>>> import numpy as np
>>> import numpy.linalg as la
>>> np.set_printoptions(precision=3, suppress=True, linewidth=140, sign=" ")
>>> mat = np.load("a.npy")
>>> mat.round(3) + 0
array([[ -6.229,   6.838,  14.249,   7.575,  34.211,  15.759, -17.327, -13.547,   4.812,  26.285],
       [ -5.067,   4.767,  11.675,   5.956,  30.1  ,  14.161, -15.376, -10.591,   3.965,  22.328],
       [ -4.033,   2.934,   9.281,   4.492,  26.141,  12.611, -13.448,  -7.935,   3.149,  18.612],
       [ -1.847,  -0.812,   3.655,   1.288,  15.916,   8.517,  -8.217,  -2.215,   1.084,   9.608],
       [ -0.734,  -2.152,   0.02 ,  -0.379,   7.18 ,   4.703,  -3.422,   0.616,  -0.429,   3.068],
       [ -0.634,  -2.081,  -0.368,  -0.49 ,   5.739,   3.993,  -2.614,   0.779,  -0.601,   2.179],
       [ -0.596,  -2.008,  -0.507,  -0.517,   5.096,   3.661,  -2.255,   0.813,  -0.662,   1.811],
       [ -0.566,  -1.921,  -0.608,  -0.527,   4.534,   3.36 ,  -1.944,   0.82 ,  -0.704,   1.505],
       [ -0.532,  -1.788,  -0.698,  -0.523,   3.878,   2.994,  -1.586,   0.8  ,  -0.738,   1.17 ],
       [ -0.339,  -0.809,  -0.585,  -0.275,   1.246,   1.237,  -0.299,   0.365,  -0.554,   0.163],
       [  0.033,   0.047,   0.049,   0.016,  -0.063,  -0.08 ,  -0.001,  -0.015,   0.049,   0.   ],
       [  0.392,   0.407,   0.508,   0.124,  -0.533,  -0.782,  -0.121,  -0.068,   0.54 ,   0.037],
       [  2.506,   0.498,   1.999,  -0.131,  -1.355,  -3.052,  -1.641,   1.163,   2.703,   0.092],
       [  4.169,  -0.212,   2.567,  -0.711,  -1.613,  -4.265,  -2.917,   2.769,   4.042,  -0.17 ],
       [  6.633,  -1.741,   2.971,  -1.819,  -1.948,  -5.789,  -4.737,   5.558,   5.762,  -0.872],
       [ 21.533, -15.054,   1.146, -10.774,  -4.971, -13.245, -14.241,  26.084,  13.608,  -8.724],
       [ 23.06 , -16.6  ,   0.749, -11.798,  -5.375, -13.95 , -15.116,  28.357,  14.286,  -9.723],
       [ 24.099, -17.663,   0.466, -12.501,  -5.658, -14.427, -15.704,  29.914,  14.739, -10.417],
       [ 28.835, -22.613,  -0.953, -15.768,  -7.024, -16.579, -18.313,  37.113,  16.73 , -13.704],
       [ 30.534, -24.424,  -1.506, -16.962,  -7.542, -17.343, -19.224,  39.729,  17.417, -14.927]])
>>> vec = np.array([4, 3, 5, 0, 5, 5, 1, 1, 3, 5])
>>> h1 = np.maximum(mat @ vec, 0)
>>> mat.T @ h1
array([ -6146.17 ,   5068.24 ,  14025.776,   6986.35 ,  37982.581,  18151.111, -19437.919, -12396.779,   4727.764,  27553.562])
>>> np.allclose(mat[:-1].T @ la.lstsq(mat[:-1].T, mat[-1])[0], mat[-1])
True
>>> la.lstsq(mat[:-1].T, mat[-1])[2]
np.int32(3)
>>> round(np.trace(la.pinv(mat) @ mat), 3)
np.float64(3.0)
>>> left, s, Vh = la.svd(mat)
>>> V = Vh[:(s > 1e-8).sum()]
>>> rng = np.random.default_rng(670)
>>> vec = mat[1] + -1 * mat[7] + rng.integers(2) * np.eye(10)[6]
>>> vec
array([ -4.501,   6.688,  12.283,   6.484,  25.567,  10.801, -13.432, -11.412,   4.669,  20.823])
>>> la.matrix_rank(np.vstack([mat, vec]))
np.int64(3)
>>> np.diag(V.T @ V)
array([ 0.241,  0.304,  0.266,  0.093,  0.521,  0.37 ,  0.315,  0.389,  0.249,  0.253])
>>> np.round(la.norm(vec - V.T @ V @ vec), 3)
np.float64(0.0)
>>> np.allclose(V.T @ V @ vec, vec)
True
>>> T = np.stack([mat, -1 * mat, mat[::-1]])
>>> la.matrix_rank(T.reshape(3, -1))
np.int64(2)
>>> la.norm(T, axis=(1, 2))
array([ 154.9,  154.9,  154.9])
>>> M = np.array([[0.0, -2.0, 1.0, -2.0],
...     [-3.0, -2.0, -3.0, -2.0],
...     [0.0, 0.0, 2.0, 1.0],
...     [0.0, 0.0, 3.0, -3.0]])
>>> M
array([[ 0., -2.,  1., -2.],
       [-3., -2., -3., -2.],
       [ 0.,  0.,  2.,  1.],
       [ 0.,  0.,  3., -3.]])
>>> z = mat[:, 3] > np.median(mat[:, 3])
>>> r0 = mat[z].mean(axis=0) - mat[~z].mean(axis=0)
>>> np.argsort(-np.abs(r0).round(6), kind="stable")
array([ 7,  0,  4,  9,  5,  1,  3,  8,  2,  6])
>>> (((mat - mat.mean(axis=0)) @ r0 > 0) == z).mean()
np.float64(0.8)
>>> z.astype(int)
array([ 1,  1,  1,  1,  1,  1,  0,  0,  0,  1,  1,  1,  1,  0,  0,  0,  0,  0,  0,  0])
>>> ((mat - mat.mean(axis=0)) @ r0 > 0).astype(int)
array([ 1,  1,  1,  1,  1,  1,  1,  1,  1,  1,  1,  1,  1,  1,  0,  0,  0,  0,  0,  0])
>>> la.matrix_power(M, 4)
array([[  60.,   64.,  -43.,  248.],
       [  96.,  124., -180.,  361.],
       [   0.,    0.,   52.,  -19.],
       [   0.,    0.,  -57.,  147.]])
>>> (M + M.T) / 2
array([[ 0. , -2.5,  0.5, -1. ],
       [-2.5, -2. , -1.5, -1. ],
       [ 0.5, -1.5,  2. ,  2. ],
       [-1. , -1. ,  2. , -3. ]])
>>> M @ M
array([[ 6.,  4.,  2., 11.],
       [ 6., 10., -9., 13.],
       [ 0.,  0.,  7., -1.],
       [ 0.,  0., -3., 12.]])
>>> assert M == M.T
Traceback (most recent call last):
  File "<python-input-34>", line 1, in <module>
    assert M == M.T
           ^^^^^^^^
ValueError: The truth value of an array with more than one element is ambiguous. Use a.any() or a.all()
>>> np.round(np.abs(la.eigvals(M)).max(), 3)
np.float64(3.646)
>>> np.trace(M)
np.float64(-3.0)
>>> T = np.stack([M, -1 * M, M[::-1]])
>>> T.shape
(3, 4, 4)
>>> la.matrix_rank(T.reshape(3, -1))
np.int64(2)
>>> la.norm(T, axis=(1, 2))
array([ 7.616,  7.616,  7.616])
>>> vec = np.array([1, 1, -2, 0])
>>> y = M @ vec
>>> coef, lr = np.zeros(4), 1 / la.norm(M, 2) ** 2
>>> for i in range(50):
...     coef -= lr * M.T @ (M @ coef - y)
...     if i % 10 == 0: print(i, round(la.norm(M @ coef - y), 3))
... 
0 2.963
10 1.21
20 0.596
30 0.302
40 0.157
>>> round(float(la.cond(M)), 3)
4.205
>>> coef
array([ 0.944,  1.003, -1.973,  0.024])
>>> mat.mean(axis=0)
array([ 6.061, -4.719,  2.205, -2.686,  4.898, -0.926, -7.925,  7.025,  4.96 ,  1.416])
>>> np.round(la.svd(mat, compute_uv=False), 3) + 0
array([ 133.759,   76.631,   15.174,    0.   ,    0.   ,    0.   ,    0.   ,    0.   ,    0.   ,    0.   ])
>>> la.rank(mat)
Traceback (most recent call last):
  File "<python-input-49>", line 1, in <module>
    la.rank(mat)
    ^^^^^^^
AttributeError: module 'numpy.linalg' has no attribute 'rank'
>>> np.unravel_index(np.abs(mat).argmax(), mat.shape)
(np.int64(19), np.int64(7))
>>> la.matrix_rank(mat)
np.int64(3)
>>> np.count_nonzero(mat)
np.int64(200)
>>> mat[20]
Traceback (most recent call last):
  File "<python-input-53>", line 1, in <module>
    mat[20]
    ~~~^^^^
IndexError: index 20 is out of bounds for axis 0 with size 20
>>> K = np.loadtxt("test14.csv", delimiter=",")
>>> K
array([[ 1.,  1.,  3.,  3.,  3.,  2.,  3.,  3.,  1.],
       [ 1.,  1.,  1.,  3.,  3.,  3.,  2.,  3.,  3.],
       [ 3.,  1.,  1.,  1.,  3.,  3.,  3.,  2.,  3.],
       [ 3.,  3.,  1.,  1.,  1.,  3.,  3.,  3.,  2.],
       [ 2.,  3.,  3.,  1.,  1.,  1.,  3.,  3.,  3.],
       [ 3.,  2.,  3.,  3.,  1.,  1.,  1.,  3.,  3.],
       [ 3.,  3.,  2.,  3.,  3.,  1.,  1.,  1.,  3.],
       [ 3.,  3.,  3.,  2.,  3.,  3.,  1.,  1.,  1.],
       [ 1.,  3.,  3.,  3.,  2.,  3.,  3.,  1.,  1.]])
>>> np.fft.fft(K[0])
array([20.   +0.j   , -4.124-0.342j, -3.461+0.643j,  0.5  -0.866j,  1.585+0.985j,  1.585-0.985j,  0.5  +0.866j, -3.461-0.643j,
       -4.124+0.342j])
>>> (K @ K)[0]
array([ 51.,  48.,  43.,  39.,  43.,  43.,  43.,  43.,  47.])
>>> np.sort(np.abs(np.fft.fft(K[0]))), np.sort(la.svd(K, compute_uv=False))
(array([  1.   ,   1.   ,   1.866,   1.866,   3.52 ,   3.52 ,   4.139,   4.139,  20.   ]), array([  1.   ,   1.   ,   1.866,   1.866,   3.52 ,   3.52 ,   4.139,   4.139,  20.   ]))
>>> np.allclose(K @ K.T, K.T @ K)
True
>>> vec = np.array([3, -1, -1, 3, 2, -3, -3, 3, 2])
>>> y = K @ vec
>>> coef, lr = np.zeros(9), 1 / la.norm(K, 2) ** 2
>>> for i in range(12):
...     coef -= lr * K.T @ (K @ coef - y)
...     if i % 2 == 0: print(i, round(la.norm(K @ coef - y), 3))
... 
0 23.041
2 21.584
4 20.228
6 18.964
8 17.786
10 16.689
>>> coef
array([ 1.14 ,  0.063,  0.385,  1.17 ,  0.753, -0.435, -0.604,  0.919,  1.608])
>>> Y = K / np.sqrt((K ** 2).mean(axis=1, keepdims=True))
>>> la.matrix_rank(K - K.mean(axis=1, keepdims=True))
np.int64(8)
>>> np.unravel_index(np.abs(K).argmax(), K.shape)
(np.int64(0), np.int64(2))
>>> np.zeros(9, 9)
Traceback (most recent call last):
  File "<python-input-68>", line 1, in <module>
    np.zeros(9, 9)
    ~~~~~~~~^^^^^^
TypeError: Cannot interpret '9' as a data type
>>> round(float(la.norm(K)), 3)
21.633
>>> np.diff(K, axis=0)
array([[ 0.,  0., -2.,  0.,  0.,  1., -1.,  0.,  2.],
       [ 2.,  0.,  0., -2.,  0.,  0.,  1., -1.,  0.],
       [ 0.,  2.,  0.,  0., -2.,  0.,  0.,  1., -1.],
       [-1.,  0.,  2.,  0.,  0., -2.,  0.,  0.,  1.],
       [ 1., -1.,  0.,  2.,  0.,  0., -2.,  0.,  0.],
       [ 0.,  1., -1.,  0.,  2.,  0.,  0., -2.,  0.],
       [ 0.,  0.,  1., -1.,  0.,  2.,  0.,  0., -2.],
       [-2.,  0.,  0.,  1., -1.,  0.,  2.,  0.,  0.]])
>>> K.sum(axis=1)
array([ 20.,  20.,  20.,  20.,  20.,  20.,  20.,  20.,  20.])
>>> K[:, 9]
Traceback (most recent call last):
  File "<python-input-72>", line 1, in <module>
    K[:, 9]
    ~^^^^^^
IndexError: index 9 is out of bounds for axis 1 with size 9
>>> K - K[0]
array([[ 0.,  0.,  0.,  0.,  0.,  0.,  0.,  0.,  0.],
       [ 0.,  0., -2.,  0.,  0.,  1., -1.,  0.,  2.],
       [ 2.,  0., -2., -2.,  0.,  1.,  0., -1.,  2.],
       [ 2.,  2., -2., -2., -2.,  1.,  0.,  0.,  1.],
       [ 1.,  2.,  0., -2., -2., -1.,  0.,  0.,  2.],
       [ 2.,  1.,  0.,  0., -2., -1., -2.,  0.,  2.],
       [ 2.,  2., -1.,  0.,  0., -1., -2., -2.,  2.],
       [ 2.,  2.,  0., -1.,  0.,  1., -2., -2.,  0.],
       [ 0.,  2.,  0.,  0., -1.,  1.,  0., -2.,  0.]])
>>> la.rank(K)
Traceback (most recent call last):
  File "<python-input-74>", line 1, in <module>
    la.rank(K)
    ^^^^^^^
AttributeError: module 'numpy.linalg' has no attribute 'rank'
>>> arr = np.load("block9.npy")
>>> arr
array([[ 0,  0,  0,  0,  0],
       [ 4,  0,  0,  1,  5],
       [ 0,  0,  0,  3,  0],
       [ 0,  2,  0,  3,  0]])
>>> def softmax(z):
...     e = np.exp(z - z.max(axis=-1, keepdims=True))
...     return e / e.sum(axis=-1, keepdims=True)
... 
>>> softmax(arr[0])
array([ 0.2,  0.2,  0.2,  0.2,  0.2])
>>> softmax(arr).sum(axis=1)
array([ 1.,  1.,  1.,  1.])
>>> S = arr @ arr.T / np.sqrt(5)
>>> softmax(S)[0] @ arr
array([ 1.  ,  0.5 ,  0.  ,  1.75,  1.25])
